$ python -q
>>> import numpy as np
>>> from numpy import linalg as LA
>>> np.set_printoptions(suppress=True, linewidth=160)
>>> A = np.load("sample3.npy")
>>> A
array([[-11.67,   6.61,  -1.85,   1.66],
       [ 28.2 ,  24.78,  -2.91,  17.58],
       [ 12.52,   2.5 ,  -7.99,   0.66],
       [-22.15,   9.57,   5.08, -15.81],
       [-22.53,   8.3 , -10.47,  18.1 ],
       [ 17.51,   1.4 ,   4.2 , -54.13],
       [ 17.78,   5.51,  -4.4 ,  -8.02],
       [  0.84, -19.76,  -8.28, -21.88],
       [-15.32, -16.71,  -2.64,  17.74],
       [  3.4 ,   6.65,  17.37, -12.43],
       [ -6.4 ,  12.36,  18.98,  19.27],
       [ 10.6 ,  20.46,   3.08,  14.07],
       [-14.13,  -3.6 ,   5.42,   4.03]])
>>> cen = (A - A.mean(axis=0)) / A.std(axis=0)
>>> print(np.argwhere(np.abs(cen) > 2))
[[ 5  3]
 [ 7  1]
 [10  2]]
>>> np.round(cen.std(axis=0), 2)
array([1., 1., 1., 1.])
>>> b = LA.lstsq(np.delete(cen, 0, axis=1), cen[:, 0])[0]
>>> b.round(2)
array([ 0.52, -0.23, -0.42])
>>> np.round(1 - np.var(cen[:, 0] - np.delete(cen, 0, axis=1) @ b), 2)
np.float64(0.29)
>>> np.abs(b).argmax()
np.int64(0)
>>> D = LA.norm(A[:, None] - A[None], axis=-1)
>>> np.flatnonzero(D[3] < D.mean() / 2)
array([3])
>>> D[3].round(2)
array([21.72, 62.81, 41.16,  0.  , 37.33, 55.76, 41.97, 40.05, 43.85, 28.7 , 40.98, 45.69, 25.13])
>>> D[:5, :5].round(2)
array([[ 0.  , 46.63, 25.31, 21.72, 21.57],
       [46.63,  0.  , 32.47, 62.81, 53.88],
       [25.31, 32.47,  0.  , 41.16, 39.65],
       [21.72, 62.81, 41.16,  0.  , 37.33],
       [21.57, 53.88, 39.65, 37.33,  0.  ]])
>>> D.mean(axis=1).argmax()
np.int64(5)
>>> D.shape
(13, 13)
>>> basis = A[[1, 9]].astype(float)
>>> for _ in range(5):
...     lab = LA.norm(A[:, None] - basis, axis=-1).argmin(axis=1)
...     basis = np.array([A[lab == j].mean(axis=0) for j in range(2)])
... 
>>> print(lab)
[1 0 1 1 1 1 1 1 1 1 1 0 1]
>>> np.abs(basis[1] - basis[0]).argmax()
np.int64(0)
>>> np.round(basis[1] - basis[0], 2)
array([-23.05, -21.45,   1.32, -20.44])
>>> print(basis.round(2))
[[19.4  22.62  0.08 15.82]
 [-3.65  1.17  1.4  -4.62]]
>>> np.bincount(lab)
array([ 2, 11])
>>> blk = np.stack([basis, -3 * basis, basis[::-1]])
>>> blk.shape
(3, 2, 4)
>>> LA.matrix_rank(blk)
array([2, 2, 2])
>>> np.round(LA.norm(blk, axis=(1, 2)), 2)
array([ 34.3, 102.9,  34.3])
>>> np.round(blk.sum(axis=0), 2)
array([[-42.45, -44.07,   1.23, -36.27],
       [ 26.7 ,  20.29,  -2.72,  25.06]])
>>> np.round(np.einsum("bij,cij->bc", blk, blk), 2)
array([[ 1176.45, -3529.34,  -234.81],
       [-3529.34, 10588.02,   704.43],
       [ -234.81,   704.43,  1176.45]])
>>> basis = np.sign(np.array([[0, -3, -3, -1], [2, -3, 2, -3], [0, 0, 3, 3], [1, -3, -3, -1]]))
>>> out = (np.tril(basis, -1) + np.eye(4)) @ (np.triu(basis, 1) + np.eye(4))
>>> ev = np.array([1, 0, 5, 3])
>>> mat = np.rint(out * ev @ LA.inv(out)) + 0
>>> mat
array([[ -8.,   5.,  -1.,   4.],
       [  8.,  -3.,  -4.,  -4.],
       [  4.,  -2.,   3.,  -2.],
       [-34.,  18.,   2.,  17.]])
>>> print(np.abs(np.diag(LA.qr(mat)[1])) > 1e-9)
[ True  True  True False]
>>> round(np.trace(LA.pinv(mat) @ mat), 2)
np.float64(3.0)
>>> rng = np.random.default_rng(2)
>>> lab = rng.permutation(4)
>>> lab
array([3, 2, 0, 1])
>>> out = mat[lab][:, lab]
>>> round(LA.det(out), 2), round(LA.det(mat[lab]), 2)
(np.float64(-0.0), np.float64(-0.0))
>>> np.trace(out)
np.float64(9.0)
>>> np.round(np.sort(np.abs(LA.eigvals(out))), 2) + 0
array([0., 1., 3., 5.])
>>> W = np.array([[3, 0, -3, -3], [-3, 1, -2, 2], [0, 3, -3, -1], [-3, 3, 3, 1]])
>>> b = np.array([8, -1, 8, 0])
>>> H = np.maximum(mat @ W + b, 0)
>>> (H > 0).mean(axis=0)
array([0.5, 0.5, 0.5, 0.5])
>>> (H > 0).astype(int)
array([[0, 1, 1, 1],
       [1, 0, 0, 0],
       [1, 0, 0, 0],
       [0, 1, 1, 1]])
>>> basis = np.array([[1, -3], [-3, -1], [1, 0], [1, 3]])
>>> (H @ basis).round(6).argmax(axis=1)
array([1, 0, 0, 1])
>>> out = np.array([[2], [-5]])
>>> E = np.block([[np.zeros((2, 2)), out], [out.T, np.zeros((1, 1))]])
>>> print(E)
[[ 0.  0.  2.]
 [ 0.  0. -5.]
 [ 2. -5.  0.]]
>>> ev, V = LA.eigh(E)
>>> ev.round(2) + 0
array([-5.39,  0.  ,  5.39])
>>> np.round(V @ np.diag(ev) @ V.T, 2) + 0
array([[ 0.,  0.,  2.],
       [ 0.,  0., -5.],
       [ 2., -5.,  0.]])
>>> np.round(LA.svd(E, compute_uv=False), 2)
array([5.39, 5.39, 0.  ])
>>> np.round(V.T @ V, 2) + 0
array([[1., 0., 0.],
       [0., 1., 0.],
       [0., 0., 1.]])
>>> Uu, s, Vt = LA.svd(E)
>>> V = Vt[:(s > 1e-8).sum()]
>>> x0 = E[1] + 3 * E[0] + rng.integers(2) * np.eye(3)[0]
>>> print(x0)
[0. 0. 1.]
>>> np.round(LA.norm(x0 - V.T @ V @ x0), 2)
np.float64(0.0)
>>> np.allclose(V.T @ V @ x0, x0)
True
>>> W0 = np.loadtxt("mat.csv", delimiter=",")
>>> print(W0.round(2))
[[ 0.21 -0.79 -0.56 -0.11]
 [-0.79  0.21 -0.56 -0.11]
 [-0.56 -0.56  0.6  -0.08]
 [-0.11 -0.11 -0.08  0.98]]
>>> x0 = np.array([1, 0, 0, 1])
>>> target = W0 @ x0
>>> b, lr = np.zeros(4), 1 / LA.norm(W0, 2) ** 2
>>> for i in range(250):
...     b -= lr * W0.T @ (W0 @ b - target)
...     if i % 50 == 0: print(i, round(LA.norm(W0 @ b - target), 2))
... 
0 0.0
50 0.0
100 0.0
150 0.0
200 0.0
>>> b.round(2) + 0
array([1., 0., 0., 1.])
>>> print(round(float(LA.cond(W0)), 2))
1.0
>>> round(LA.det(W0[::-1]), 2)
np.float64(-1.0)
>>> print(round(np.einsum("ij,ji->", W0, W0), 2))
4.0
>>> round(LA.det(2 * W0), 2), round(LA.det(W0), 2)
(np.float64(-16.0), np.float64(-1.0))
>>> hat = np.triu(np.array([[-1, 3, 0, 1], [-2, 2, -2, -1], [2, -2, 2, 2], [0, 0, 1, 2]]), 1) + np.eye(4)
>>> out = hat @ W0 @ LA.inv(hat)
>>> out.round(2)
array([[ -2.27,   6.55,  10.76, -12.16],
       [  0.45,   0.1 ,  -1.48,   1.68],
       [ -0.79,   1.58,   3.6 ,  -2.94],
       [ -0.11,   0.23,   0.37,   0.58]])
>>> np.round(LA.det(out), 2)
np.float64(-1.0)
>>> LA.matrix_rank(out)
np.int64(4)
>>> th = np.radians(9)
>>> R = np.eye(4)
>>> R[3, 3] = R[1, 1] = np.cos(th)
>>> R[3, 1], R[1, 3] = -np.sin(th), np.sin(th)
>>> R.round(2)
array([[ 1.  ,  0.  ,  0.  ,  0.  ],
       [ 0.  ,  0.99,  0.  ,  0.16],
       [ 0.  ,  0.  ,  1.  ,  0.  ],
       [ 0.  , -0.16,  0.  ,  0.99]])
>>> out = W0 @ R.T
>>> np.round(np.abs(out - W0).max(axis=0), 2)
array([0.  , 0.16, 0.  , 0.13])
>>> np.allclose(W0 @ W0.T, out @ out.T)
True
>>> np.round(LA.svd(W0, compute_uv=False), 2), np.round(LA.svd(out, compute_uv=False), 2)
(array([1., 1., 1., 1.]), array([1., 1., 1., 1.]))
>>> np.round(np.sort(LA.eigvals(R).real), 2)
array([0.99, 0.99, 1.  , 1.  ])
>>> (R != 0).astype(int)
array([[1, 0, 0, 0],
       [0, 1, 0, 1],
       [0, 0, 1, 0],
       [0, 1, 0, 1]])
>>> round(LA.det(R), 2)
np.float64(1.0)
>>> m1 = np.loadtxt("a.csv", delimiter=",")
>>> m1.round(2)
array([[-0.27, -0.53,  0.13, -0.17,  0.36,  0.15,  0.12,  0.66],
       [ 0.36, -0.12,  0.32,  0.21, -0.31, -0.51,  0.54,  0.23],
       [-0.18,  0.18, -0.13,  0.37,  0.71, -0.16,  0.45, -0.24],
       [-0.18, -0.43,  0.43, -0.41,  0.04, -0.08,  0.14, -0.63],
       [-0.18,  0.37, -0.26, -0.57, -0.2 ,  0.18,  0.6 ,  0.09],
       [ 0.59, -0.09, -0.34, -0.49,  0.38, -0.36, -0.15,  0.01],
       [-0.09, -0.57, -0.7 ,  0.21, -0.28, -0.02,  0.16, -0.18],
       [ 0.59, -0.13,  0.1 ,  0.13,  0.1 ,  0.72,  0.26, -0.12]])
>>> x0 = np.array([2, 3, -1, -3, 0, 0, 0, -2])
>>> target = m1 @ x0
>>> print(target.round(2))
[-3.08 -1.06 -0.32  0.4   2.54  2.69 -1.47  0.53]
>>> np.round(LA.solve(m1, target), 2) + 0
array([ 2.,  3., -1., -3.,  0.,  0.,  0., -2.])
>>> np.round(LA.solve(m1, m1[:, 7]), 2) + 0
array([0., 0., 0., 0., 0., 0., 0., 1.])
>>> np.round(LA.solve(m1, 3 * target), 2) + 0
array([ 6.,  9., -3., -9.,  0.,  0.,  0., -6.])
>>> out = m1 / np.sqrt((m1 ** 2).mean(axis=1, keepdims=True))
>>> print(out[2].round(2))
[-0.51  0.51 -0.38  1.04  2.   -0.45  1.27 -0.68]
>>> print(np.round(LA.norm(out, axis=1), 2))
[2.83 2.83 2.83 2.83 2.83 2.83 2.83 2.83]
>>> LA.matrix_rank(m1 - m1.mean(axis=1, keepdims=True))
np.int64(7)
>>> out = LA.inv(m1)
>>> print(np.round(m1 @ out, 2) + 0)
[[1. 0. 0. 0. 0. 0. 0. 0.]
 [0. 1. 0. 0. 0. 0. 0. 0.]
 [0. 0. 1. 0. 0. 0. 0. 0.]
 [0. 0. 0. 1. 0. 0. 0. 0.]
 [0. 0. 0. 0. 1. 0. 0. 0.]
 [0. 0. 0. 0. 0. 1. 0. 0.]
 [0. 0. 0. 0. 0. 0. 1. 0.]
 [0. 0. 0. 0. 0. 0. 0. 1.]]
>>> np.round(LA.det(m1) * out, 2)
array([[ 0.27, -0.36,  0.18,  0.18,  0.18, -0.59,  0.09, -0.59],
       [ 0.53,  0.12, -0.18,  0.43, -0.37,  0.09,  0.57,  0.13],
       [-0.13, -0.32,  0.13, -0.43,  0.26,  0.34,  0.7 , -0.1 ],
       [ 0.17, -0.21, -0.37,  0.41,  0.57,  0.49, -0.21, -0.13],
       [-0.36,  0.31, -0.71, -0.04,  0.2 , -0.38,  0.28, -0.1 ],
       [-0.15,  0.51,  0.16,  0.08, -0.18,  0.36,  0.02, -0.72],
       [-0.12, -0.54, -0.45, -0.14, -0.6 ,  0.15, -0.16, -0.26],
       [-0.66, -0.23,  0.24,  0.63, -0.09, -0.01,  0.18,  0.12]])
>>> print(np.round(LA.norm(m1, axis=0), 2))
[1. 1. 1. 1. 1. 1. 1. 1.]
>>> np.round(m1 @ m1.T, 2) + 0
array([[1., 0., 0., 0., 0., 0., 0., 0.],
       [0., 1., 0., 0., 0., 0., 0., 0.],
       [0., 0., 1., 0., 0., 0., 0., 0.],
       [0., 0., 0., 1., 0., 0., 0., 0.],
       [0., 0., 0., 0., 1., 0., 0., 0.],
       [0., 0., 0., 0., 0., 1., 0., 0.],
       [0., 0., 0., 0., 0., 0., 1., 0.],
       [0., 0., 0., 0., 0., 0., 0., 1.]])
>>> print(round(m1[:, 6] @ m1[:, 0], 2))
-0.0
>>> np.round(m1.T @ m1, 2) + 0
array([[1., 0., 0., 0., 0., 0., 0., 0.],
       [0., 1., 0., 0., 0., 0., 0., 0.],
       [0., 0., 1., 0., 0., 0., 0., 0.],
       [0., 0., 0., 1., 0., 0., 0., 0.],
       [0., 0., 0., 0., 1., 0., 0., 0.],
       [0., 0., 0., 0., 0., 1., 0., 0.],
       [0., 0., 0., 0., 0., 0., 1., 0.],
       [0., 0., 0., 0., 0., 0., 0., 1.]])
>>> feats = np.loadtxt("arr.csv", delimiter=",")
>>> print(feats)
[[-3.  2.  5. -3.  3.  1. -3.  1.  3.]
 [ 3. -3.  2.  5. -3.  3.  1. -3.  1.]
 [ 1.  3. -3.  2.  5. -3.  3.  1. -3.]
 [-3.  1.  3. -3.  2.  5. -3.  3.  1.]
 [ 1. -3.  1.  3. -3.  2.  5. -3.  3.]
 [ 3.  1. -3.  1.  3. -3.  2.  5. -3.]
 [-3.  3.  1. -3.  1.  3. -3.  2.  5.]
 [ 5. -3.  3.  1. -3.  1.  3. -3.  2.]
 [ 2.  5. -3.  3.  1. -3.  1.  3. -3.]]
>>> print(np.round(np.sort(np.abs(np.fft.fft(feats[0]))), 2), np.round(np.sort(LA.svd(feats, compute_uv=False)), 2))
[ 1.93  1.93  4.13  4.13  4.92  4.92  6.   16.7  16.7 ] [ 1.93  1.93  4.13  4.13  4.92  4.92  6.   16.7  16.7 ]
>>> feats @ np.ones(9)
array([6., 6., 6., 6., 6., 6., 6., 6., 6.])
>>> np.allclose(feats @ feats.T, feats.T @ feats)
True
>>> np.round(np.fft.fft(feats[0]), 2)
array([  6.  +0.j  ,   1.11-3.98j,  -1.71+0.9j , -16.5 +2.6j ,   0.59+4.88j,   0.59-4.88j, -16.5 -2.6j ,  -1.71-0.9j ,   1.11+3.98j])
